>>> import numpy as np
>>> from numpy import linalg as LA
>>> np.set_printoptions(suppress=True, linewidth=160)
>>> rd = lambda a: np.round(a, 1) + 0
>>> M2 = np.array([[1, 2, 1, 0, 2, 1, 3],
...     [3, 3, 1, 0, 2, 0, 0],
...     [3, 3, 2, 1, 3, 1, 1],
...     [2, 3, 2, 1, 0, 2, 0],
...     [3, 0, 1, 2, 2, 0, 1],
...     [3, 3, 1, 3, 0, 0, 3],
...     [3, 0, 1, 1, 2, 2, 3]])
>>> J = np.tril(M2)
>>> J
array([[1, 0, 0, 0, 0, 0, 0],
       [3, 3, 0, 0, 0, 0, 0],
       [3, 3, 2, 0, 0, 0, 0],
       [2, 3, 2, 1, 0, 0, 0],
       [3, 0, 1, 2, 2, 0, 0],
       [3, 3, 1, 3, 0, 0, 0],
       [3, 0, 1, 1, 2, 2, 3]])
>>> Uu, sig, vt = LA.svd(J, full_matrices=False)
>>> rd(vt @ vt.T)
array([[1., 0., 0., 0., 0., 0., 0.],
       [0., 1., 0., 0., 0., 0., 0.],
       [0., 0., 1., 0., 0., 0., 0.],
       [0., 0., 0., 1., 0., 0., 0.],
       [0., 0., 0., 0., 1., 0., 0.],
       [0., 0., 0., 0., 0., 1., 0.],
       [0., 0., 0., 0., 0., 0., 1.]])
>>> rd(sig / sig[0])
array([1. , 0.5, 0.3, 0.2, 0.2, 0.1, 0. ])
>>> rd(sig)
array([9.8, 4.8, 2.8, 1.9, 1.7, 0.5, 0. ])
>>> rd(np.sqrt((sig ** 2).sum())), rd(LA.norm(J))
(np.float64(11.5), np.float64(11.5))
>>> print(rd(np.abs(vt[0])))
[0.7 0.5 0.3 0.3 0.1 0.1 0.1]
>>> (sig > 1e-8).sum()
np.int64(6)
>>> Uu, sig, vt = LA.svd(J)
>>> vecs = vt[:(sig > 1e-8).sum()]
>>> rng = np.random.default_rng(91)
>>> x = J[5] + 5 * J[4] + rng.integers(2) * np.eye(7)[5]
>>> x
array([18.,  3.,  6., 13., 10.,  1.,  0.])
>>> rd(vecs.T @ vecs)
array([[1. , 0. , 0. , 0. , 0. , 0. , 0. ],
       [0. , 1. , 0. , 0. , 0. , 0. , 0. ],
       [0. , 0. , 1. , 0. , 0. , 0. , 0. ],
       [0. , 0. , 0. , 1. , 0. , 0. , 0. ],
       [0. , 0. , 0. , 0. , 1. , 0. , 0. ],
       [0. , 0. , 0. , 0. , 0. , 0.3, 0.5],
       [0. , 0. , 0. , 0. , 0. , 0.5, 0.7]])
>>> rd(LA.norm(x - vecs.T @ vecs @ x))
np.float64(0.8)
>>> LA.matrix_rank(np.vstack([J, x]))
np.int64(7)
>>> np.allclose(vecs.T @ vecs @ x, x)
False
>>> idx = rng.permutation(7)
>>> idx
array([3, 0, 4, 5, 1, 6, 2])
>>> M2 = J[idx][:, idx]
>>> np.diag(M2)
array([1, 1, 2, 0, 3, 3, 2])
>>> np.allclose(M2, J)
False
>>> def softmax(z):
...     e = np.exp(z - z.max(axis=-1, keepdims=True))
...     return e / e.sum(axis=-1, keepdims=True)
... 
>>> rd(softmax(J[1]))
array([0.4, 0.4, 0. , 0. , 0. , 0. , 0. ])
>>> scores = J @ J.T / np.sqrt(7)
>>> print(rd(softmax(scores)))
[[0.1 0.2 0.2 0.1 0.2 0.2 0.2]
 [0.  0.3 0.3 0.1 0.  0.3 0. ]
 [0.  0.1 0.5 0.2 0.  0.2 0. ]
 [0.  0.1 0.3 0.2 0.  0.4 0. ]
 [0.  0.  0.  0.  0.5 0.2 0.2]
 [0.  0.  0.  0.  0.  0.9 0. ]
 [0.  0.  0.  0.  0.  0.  1. ]]
>>> softmax(scores).round(6).argmax(axis=1)
array([1, 1, 2, 5, 4, 5, 6])
>>> rd(softmax(scores)[1] @ J)
array([2.9, 2.9, 1.1, 1. , 0. , 0. , 0. ])
>>> print(rd(softmax(scores + np.triu(np.full(scores.shape, -np.inf), 1))))
[[1.  0.  0.  0.  0.  0.  0. ]
 [0.  1.  0.  0.  0.  0.  0. ]
 [0.  0.2 0.8 0.  0.  0.  0. ]
 [0.  0.1 0.5 0.4 0.  0.  0. ]
 [0.  0.  0.1 0.  0.9 0.  0. ]
 [0.  0.  0.  0.  0.  0.9 0. ]
 [0.  0.  0.  0.  0.  0.  1. ]]
>>> LA.cond(J) > 100
np.True_
>>> rd(LA.norm(J, 2) / LA.norm(J))
np.float64(0.8)
>>> A = np.loadtxt("block13.csv", delimiter=",")
>>> A
array([[ 0., -2., -2., -2., -2., -3.,  0., -1., -3., -3.],
       [ 0.,  2.,  2.,  2.,  2.,  3.,  0.,  1.,  3.,  3.],
       [ 0.,  0.,  0.,  0.,  0.,  0.,  0.,  0.,  0.,  0.],
       [ 0.,  6.,  6.,  6.,  6.,  9.,  0.,  3.,  9.,  9.],
       [ 0., -2., -2., -2., -2., -3.,  0., -1., -3., -3.],
       [ 0.,  2.,  2.,  2.,  2.,  3.,  0.,  1.,  3.,  3.],
       [ 0.,  2.,  2.,  2.,  2.,  3.,  0.,  1.,  3.,  3.],
       [ 0.,  6.,  6.,  6.,  6.,  9.,  0.,  3.,  9.,  9.],
       [ 0.,  4.,  4.,  4.,  4.,  6.,  0.,  2.,  6.,  6.],
       [ 0.,  2.,  2.,  2.,  2.,  3.,  0.,  1.,  3.,  3.]])
>>> r0 = np.array([0, 2, 3])
>>> np.cross(A[2, :3], A[9, :3])
array([0., 0., 0.])
>>> blk = np.stack([A, -2 * A, A[::-1]])
>>> blk.sum(axis=0)
array([[ 0.,  4.,  4.,  4.,  4.,  6.,  0.,  2.,  6.,  6.],
       [ 0.,  2.,  2.,  2.,  2.,  3.,  0.,  1.,  3.,  3.],
       [ 0.,  6.,  6.,  6.,  6.,  9.,  0.,  3.,  9.,  9.],
       [ 0., -4., -4., -4., -4., -6.,  0., -2., -6., -6.],
       [ 0.,  4.,  4.,  4.,  4.,  6.,  0.,  2.,  6.,  6.],
       [ 0., -4., -4., -4., -4., -6.,  0., -2., -6., -6.],
       [ 0.,  4.,  4.,  4.,  4.,  6.,  0.,  2.,  6.,  6.],
       [ 0., -6., -6., -6., -6., -9.,  0., -3., -9., -9.],
       [ 0., -2., -2., -2., -2., -3.,  0., -1., -3., -3.],
       [ 0., -4., -4., -4., -4., -6.,  0., -2., -6., -6.]])
>>> rd(LA.norm(blk, axis=(1, 2)))
array([35.1, 70.2, 35.1])
>>> (blk @ A.T).shape
(3, 10, 10)
>>> blk.shape
(3, 10, 10)
>>> rd(LA.det(blk))
array([0., 0., 0.])
>>> Uu, sig, vt = LA.svd(A)
>>> print(rd(sig))
[35.1  0.   0.   0.   0.   0.   0.   0.   0.   0. ]
>>> M2 = Uu[:, :1] @ np.diag(sig[:1]) @ vt[:1]
>>> print(rd(LA.norm(A - M2) / LA.norm(A)))
0.0
>>> print(LA.matrix_rank(A, rtol=0.05))
1
>>> print(rd(np.abs(A - M2).max()))
0.0
>>> Uu, sig, vt = LA.svd(A, full_matrices=False)
>>> rd(Uu.T @ Uu)
array([[1., 0., 0., 0., 0., 0., 0., 0., 0., 0.],
       [0., 1., 0., 0., 0., 0., 0., 0., 0., 0.],
       [0., 0., 1., 0., 0., 0., 0., 0., 0., 0.],
       [0., 0., 0., 1., 0., 0., 0., 0., 0., 0.],
       [0., 0., 0., 0., 1., 0., 0., 0., 0., 0.],
       [0., 0., 0., 0., 0., 1., 0., 0., 0., 0.],
       [0., 0., 0., 0., 0., 0., 1., 0., 0., 0.],
       [0., 0., 0., 0., 0., 0., 0., 1., 0., 0.],
       [0., 0., 0., 0., 0., 0., 0., 0., 1., 0.],
       [0., 0., 0., 0., 0., 0., 0., 0., 0., 1.]])
>>> rd(sig)
array([35.1,  0. ,  0. ,  0. ,  0. ,  0. ,  0. ,  0. ,  0. ,  0. ])
>>> print(Uu.shape, sig.shape, vt.shape)
(10, 10) (10,) (10, 10)
>>> np.cumsum(sig ** 2) / np.sum(sig ** 2)
array([1., 1., 1., 1., 1., 1., 1., 1., 1., 1.])
>>> print(np.allclose(Uu * sig @ vt, A))
True
>>> rd(vt @ vt.T)
array([[1., 0., 0., 0., 0., 0., 0., 0., 0., 0.],
       [0., 1., 0., 0., 0., 0., 0., 0., 0., 0.],
       [0., 0., 1., 0., 0., 0., 0., 0., 0., 0.],
       [0., 0., 0., 1., 0., 0., 0., 0., 0., 0.],
       [0., 0., 0., 0., 1., 0., 0., 0., 0., 0.],
       [0., 0., 0., 0., 0., 1., 0., 0., 0., 0.],
       [0., 0., 0., 0., 0., 0., 1., 0., 0., 0.],
       [0., 0., 0., 0., 0., 0., 0., 1., 0., 0.],
       [0., 0., 0., 0., 0., 0., 0., 0., 1., 0.],
       [0., 0., 0., 0., 0., 0., 0., 0., 0., 1.]])
>>> idx = rng.permutation(10)
>>> idx
array([7, 3, 0, 4, 2, 5, 1, 9, 6, 8])
>>> M2 = A[idx][:, idx]
>>> print(np.allclose(M2, A))
False
>>> K = np.load("x.npy")
>>> K
array([[  2.4,   2.4,  -7.1,  -5.5,  -2.6,   2.4, -10. ,  -2.1,  -5.5,  -1.7],
       [  1. ,   1. ,  -3.3,  -3.5,  -1.6,   1. ,  -5.2,  -0.7,  -3.5,  -1.4],
       [ -0.5,  -0.5,   0. ,  -0.7,  -0.5,  -0.5,  -0.1,   0.1,  -0.7,  -0.4],
       [ -0.4,  -0.4,   0. ,  -0.5,  -0.4,  -0.4,   0. ,   0.1,  -0.5,  -0.3],
       [ -0.2,  -0.2,   0. ,  -0.2,  -0.2,  -0.2,   0. ,   0. ,  -0.2,  -0.1],
       [  0.1,   0.1,   0. ,   0.1,   0.1,   0.1,   0. ,   0. ,   0.1,   0. ],
       [  0.2,   0.2,   0. ,   0.2,   0.2,   0.2,   0. ,   0. ,   0.2,   0.1],
       [  0.2,   0.2,   0. ,   0.2,   0.2,   0.2,   0. ,   0. ,   0.2,   0.1],
       [  0.3,   0.3,   0. ,   0.3,   0.4,   0.3,   0. ,   0. ,   0.3,   0.2],
       [  0.4,   0.4,   0. ,   0.4,   0.4,   0.4,   0. ,   0. ,   0.4,   0.2],
       [  1.1,   1.1,   0.3,   1. ,   1.2,   1.1,   0.1,   0.2,   1. ,   0.4],
       [  1.1,   1.1,   0.3,   1. ,   1.2,   1.1,   0.1,   0.2,   1. ,   0.4],
       [  3.9,   3.9,   2.8,   3.9,   4.8,   3.9,   1.9,   1.9,   3.9,   1. ],
       [  7.3,   7.3,   8.5,   8.3,  10.4,   7.3,   6.3,   5.3,   8.3,   1.5]])
>>> Uu, sig, vt = LA.svd(K)
>>> vecs = vt[:(sig > 1e-8).sum()]
>>> x = K[10] + -2 * K[11] + rng.integers(2) * np.eye(10)[1]
>>> x
array([-1.1, -1.1, -0.3, -1. , -1.2, -1.1, -0.1, -0.2, -1. , -0.4])
>>> rd(np.diag(vecs.T @ vecs))
array([0.3, 0.3, 1. , 0.4, 1. , 0.3, 0.6, 0.6, 0.4, 1. ])
>>> np.allclose(vecs.T @ vecs @ x, x)
True
